$ ipython --no-banner

In [1]: import numpy as np

In [2]: np.set_printoptions(precision=1, suppress=True, linewidth=100, sign=" ")

In [3]: K = np.load("test5.npy")

In [4]: K
Out[4]: 
array([[-11.9,  -8.6,   7.7,   7.7,   2.7,  -7.4,  -1.5],
       [ -4.4,   7.2,  10.5,  -9.3,  10. ,  -5.6,   0.2],
       [  3. ,  -7.8,  -9.5, -10.3,   3.5,  -1. , -11. ],
       [  6.2,   4.4, -12.2,  -3.1,   9.5,  -9.6,   0.9],
       [  9.3,  -1.2,  -1.8,  -6.6,  -9.5,  -0.4,  13.2],
       [ -1. ,   0. ,  -7. , -10.4,  -0.8, -15.5,   0.3],
       [  7.6,  11.7,   1. , -12.5,  -1.8,  -5.9,  -3.2],
       [  9.8,  11.1,  -3. ,  -9.6,   1.9,   4.8,   7.3],
       [ -2.5,  12.4,  12.1,  -8.8,  -2.3,  -0.2,   3.2],
       [  0.1,   1.8,   9.1, -14.7,   8. ,   0.3,  -5.6],
       [ -1.5,  12.9,   7.3,   3.2,  -3.1, -11.9,   4.1],
       [-12.4,  14.2,   2. ,   1.3,   5.8,  -1.5,  -0.5],
       [ 10.1, -10.5,   6.9,   8.2,   6.8,  -2.6,   4.5],
       [  4.1,   3. , -17.1,   8.2,   3.3,   0. ,   1.1],
       [  1.8, -10.9,   2.8,   3.3,  13.7,  -0.8,  -8.4],
       [-13.9,  -7.5,  -2.8,  -6.9,  -6.9,  -0.2,   6.9],
       [  8.3,   0.6,  -4.2,   9.6,  -4.9,  10.5,   9.3],
       [ -7.5, -12. ,  -5.9,  -6.6,   5.6,  -0.6,   9.5],
       [  4.8,   0. ,   7.2,  -1.9, -13. ,   9.5,  -8. ],
       [ -4.1,   1.4,   2.1,  15. ,  -7.3,   9.5,   2.9],
       [ -3.1,  -6.8,  -0.5,  17.3,   1.1,   6.3,   1.9],
       [  0. , -13.6,  -0.1,  -9. ,  -6.2,   9.7,   1.5],
       [  3.1,   7.1,   5.9,   1.2, -14.3,  -8.1,   5.8],
       [ -4.2,  -2.1, -11.2,  -3.4,  -8.7, -12.8,  -1.7],
       [ -2.2,  -1.3,   1.9,   1.4,   6.9, -18.4,   0. ],
       [ -8.9,  -6. , -11. ,   2.4,   3.6,   7.9,   9.1],
       [  2.8,  -6.2,   7.7,   3.8,   0.6,  16.4,  -3.3],
       [  1.4,   3.7,   7.7,  -7.6, -14.1,  -3.2,  -7.7],
       [  5.8,   6.5, -13.3,   3. ,  -2.5, -10.5,   4.7],
       [ -8.9,   4.9, -14.6,  -6.5,  -1.9,   3.4,   5.1]])

In [5]: Xc = K - K.mean(axis=0)

In [6]: vecs = np.linalg.svd(Xc)[2][:6]

In [7]: A2 = Xc - Xc @ vecs.T @ vecs

In [8]: np.round(np.cov(Xc @ vecs.T, rowvar=False), 1) + 0
Out[8]: 
array([[ 99.1,   0. ,   0. ,   0. ,   0. ,   0. ],
       [  0. ,  77.7,   0. ,   0. ,   0. ,   0. ],
       [  0. ,   0. ,  66. ,   0. ,   0. ,   0. ],
       [  0. ,   0. ,   0. ,  56.7,   0. ,   0. ],
       [  0. ,   0. ,   0. ,   0. ,  44.8,   0. ],
       [  0. ,   0. ,   0. ,   0. ,   0. ,  37.7]])

In [9]: np.round(np.linalg.norm(A2) / np.linalg.norm(Xc), 1)
Out[9]: np.float64(0.2)

In [10]: np.linalg.norm(A2, axis=1).round(6).argmax()
Out[10]: np.int64(4)

In [11]: A2.std(axis=0)
Out[11]: array([ 1. ,  1.2,  1.6,  0.8,  0.8,  0.7,  4.2])

In [12]: np.linalg.norm(K, axis=0)
Out[12]: array([ 36.5,  43.3,  44.9,  45.3,  39.7,  45.7,  32.4])

In [13]: Xc = K - K.mean(axis=0)

In [14]: left, sigma, Vh = np.linalg.svd(Xc, full_matrices=False)

In [15]: sigma ** 2 / (sigma ** 2).sum()
Out[15]: array([ 0.2,  0.2,  0.2,  0.1,  0.1,  0.1,  0.1])

In [16]: (np.sign(left[:, 0]) == np.sign(left[0, 0])).astype(int)
Out[16]: 
array([ 1,  0,  0,  0,  0,  0,  0,  0,  0,  0,  0,  0,  1,  1,  1,  1,  1,  1,  1,  1,  1,  1,  0,
        0,  0,  1,  1,  0,  0,  0])

In [17]: x0 = np.array([3, 5, 2, 4, -3, -4, 1])

In [18]: rhs = K @ x0

In [19]: np.round(np.linalg.pinv(K) @ K, 1) + 0
Out[19]: 
array([[ 1.,  0.,  0.,  0.,  0.,  0.,  0.],
       [ 0.,  1.,  0.,  0.,  0.,  0.,  0.],
       [ 0.,  0.,  1.,  0.,  0.,  0.,  0.],
       [ 0.,  0.,  0.,  1.,  0.,  0.,  0.],
       [ 0.,  0.,  0.,  0.,  1.,  0.,  0.],
       [ 0.,  0.,  0.,  0.,  0.,  1.,  0.],
       [ 0.,  0.,  0.,  0.,  0.,  0.,  1.]])

In [20]: rng = np.random.default_rng(420)

In [21]: rhs = rhs + 0.3 * rng.normal(size=30)

In [22]: rhs
Out[22]: 
array([ -12.6,   -1.2, -108.2,   14.5,   35.3,    6.1,   59.2,   22.4,   54.8,  -62.2,  148.7,
         31. ,   18.8,   16.9,  -75.9,  -83.7,   40.3, -126. ,   14.3,   45.6,   -1.4, -122.9,
        142.4,   16.6,   49.2, -102.1,  -62.8,   55.3,   89.4,  -60.1])

In [23]: c, *_ = np.linalg.lstsq(K, rhs)

In [24]: np.round(K.T @ (rhs - K @ c), 1) + 0
Out[24]: array([ 0.,  0.,  0.,  0.,  0.,  0.,  0.])

In [25]: np.round(np.linalg.norm(rhs - K @ c), 1)
Out[25]: np.float64(1.4)

In [26]: data = np.loadtxt("out7.csv", delimiter=",")

In [27]: data
Out[27]: 
array([[ 0.,  0., -2., -1., -2.,  0.,  0.,  0.,  0.],
       [ 0.,  0.,  2.,  0., -1.,  2.,  0.,  0.,  0.],
       [-1.,  1.,  0., -1., -2.,  1.,  0.,  0.,  0.],
       [ 0.,  0.,  0., -1.,  2.,  0.,  0.,  0.,  0.],
       [ 0., -2.,  0.,  2., -1., -1.,  0.,  0.,  0.],
       [ 1., -1.,  0., -2.,  0.,  1.,  0.,  0.,  0.],
       [ 0.,  0.,  0.,  0.,  0.,  0.,  0.,  0.,  2.],
       [ 0.,  0.,  0.,  0.,  0.,  0.,  0.,  2.,  0.],
       [ 0.,  0.,  0.,  0.,  0.,  0.,  0.,  1.,  0.]])

In [28]: rank = np.linalg.matrix_rank(data)

In [29]: rank
Out[29]: np.int64(8)

In [30]: N = np.linalg.svd(data)[2][rank:].T

In [31]: [int(np.linalg.matrix_rank(data[:, :j + 1])) for j in range(9)]
Out[31]: [1, 2, 3, 4, 5, 6, 6, 7, 8]

In [32]: G = data.T @ data

In [33]: np.trace(G), (data ** 2).sum()
Out[33]: (np.float64(57.0), np.float64(57.0))

In [34]: (data @ data.T).shape
Out[34]: (9, 9)

In [35]: np.diag(G)
Out[35]: array([  2.,   6.,   8.,  11.,  14.,   7.,   0.,   5.,   4.])

In [36]: u = np.array([3, -2, -2])

In [37]: M = u[np.abs(np.subtract.outer(np.arange(3), np.arange(3)))]

In [38]: M
Out[38]: 
array([[ 3, -2, -2],
       [-2,  3, -2],
       [-2, -2,  3]])

In [39]: A2 = np.array([[2, 1, 1], [0, -3, -3]])

In [40]: basis = np.kron(A2, M)

In [41]: basis
Out[41]: 
array([[ 6, -4, -4,  3, -2, -2,  3, -2, -2],
       [-4,  6, -4, -2,  3, -2, -2,  3, -2],
       [-4, -4,  6, -2, -2,  3, -2, -2,  3],
       [ 0,  0,  0, -9,  6,  6, -9,  6,  6],
       [ 0,  0,  0,  6, -9,  6,  6, -9,  6],
       [ 0,  0,  0,  6,  6, -9,  6,  6, -9]])

In [42]: arr = np.load("dump.npy")

In [43]: arr
Out[43]: 
array([[-2.9, -2. , -0.1,  1.2, -3.3],
       [-2.2,  3.6,  0.9,  0.6, -2.4],
       [-0.8, -4.7, -0.8,  0.7, -1.1],
       [-1.7,  4.3,  0.9,  0.3, -1.8],
       [ 0.8, -4.8, -0.9,  0.1,  0.7],
       [-2.4, -3.1, -0.3,  1.1, -2.9],
       [ 2.6, -2.9, -0.8, -0.8,  2.9],
       [-2. ,  3.9,  0.9,  0.5, -2.2],
       [ 2.1,  3.7,  0.4, -1. ,  2.5],
       [-2.5, -3. , -0.3,  1.1, -2.9]])

In [44]: Xc = (K - K.mean(axis=0)) / K.std(axis=0)

In [45]: Xc.std(axis=0)
Out[45]: array([ 1.,  1.,  1.,  1.,  1.,  1.,  1.])

In [46]: np.argwhere(np.abs(Xc) > 2)
Out[46]: 
array([[  2,   6],
       [  4,   6],
       [ 13,   2],
       [ 15,   0],
       [ 19,   3],
       [ 20,   3],
       [ 24,   5],
       [ 26,   5]])

In [47]: c = np.linalg.lstsq(np.delete(Xc, 2, axis=1), Xc[:, 2])[0]

In [48]: np.abs(c).argmax()
Out[48]: np.int64(5)

In [49]: round(np.linalg.norm(arr, 2) / np.linalg.norm(arr), 1)
Out[49]: np.float64(0.8)

In [50]: th = np.radians(90)

In [51]: R = np.eye(5)

In [52]: R[1, 1] = R[3, 3] = np.cos(th)

In [53]: R[1, 3], R[3, 1] = -np.sin(th), np.sin(th)

In [54]: R.round(1) + 0
Out[54]: 
array([[ 1.,  0.,  0.,  0.,  0.],
       [ 0.,  0.,  0., -1.,  0.],
       [ 0.,  0.,  1.,  0.,  0.],
       [ 0.,  1.,  0.,  0.,  0.],
       [ 0.,  0.,  0.,  0.,  1.]])

In [55]: A2 = arr @ R.T

In [56]: np.allclose(arr @ arr.T, A2 @ A2.T)
Out[56]: True

In [57]: A2
Out[57]: 
array([[-2.9, -1.2, -0.1, -2. , -3.3],
       [-2.2, -0.6,  0.9,  3.6, -2.4],
       [-0.8, -0.7, -0.8, -4.7, -1.1],
       [-1.7, -0.3,  0.9,  4.3, -1.8],
       [ 0.8, -0.1, -0.9, -4.8,  0.7],
       [-2.4, -1.1, -0.3, -3.1, -2.9],
       [ 2.6,  0.8, -0.8, -2.9,  2.9],
       [-2. , -0.5,  0.9,  3.9, -2.2],
       [ 2.1,  1. ,  0.4,  3.7,  2.5],
       [-2.5, -1.1, -0.3, -3. , -2.9]])

In [58]: np.round(np.linalg.svd(arr, compute_uv=False), 1) + 0, np.round(np.linalg.svd(A2, compute_uv=False), 1) + 0
Out[58]: 
(array([ 11.9,  10.4,   0. ,   0. ,   0. ]),
 array([ 11.9,  10.4,   0. ,   0. ,   0. ]))

In [59]: rank = np.linalg.matrix_rank(arr)

In [60]: rank
Out[60]: np.int64(2)

In [61]: N = np.linalg.svd(arr)[2][rank:].T

In [62]: N.shape
Out[62]: (5, 3)

In [63]: [int(np.linalg.matrix_rank(arr[:i])) for i in range(1, len(arr) + 1)]
Out[63]: [1, 2, 2, 2, 2, 2, 2, 2, 2, 2]

In [64]: np.allclose(arr @ N, 0)
Out[64]: True

In [65]: np.round(N @ N.T, 1) + 0
Out[65]: 
array([[ 0.6,  0. ,  0. ,  0.1, -0.5],
       [ 0. ,  0. , -0.2,  0.1,  0. ],
       [ 0. , -0.2,  1. ,  0. ,  0. ],
       [ 0.1,  0.1,  0. ,  0.9,  0.2],
       [-0.5,  0. ,  0. ,  0.2,  0.5]])

In [66]: [int(np.linalg.matrix_rank(arr[:, :j + 1])) for j in range(5)]
Out[66]: [1, 2, 2, 2, 2]
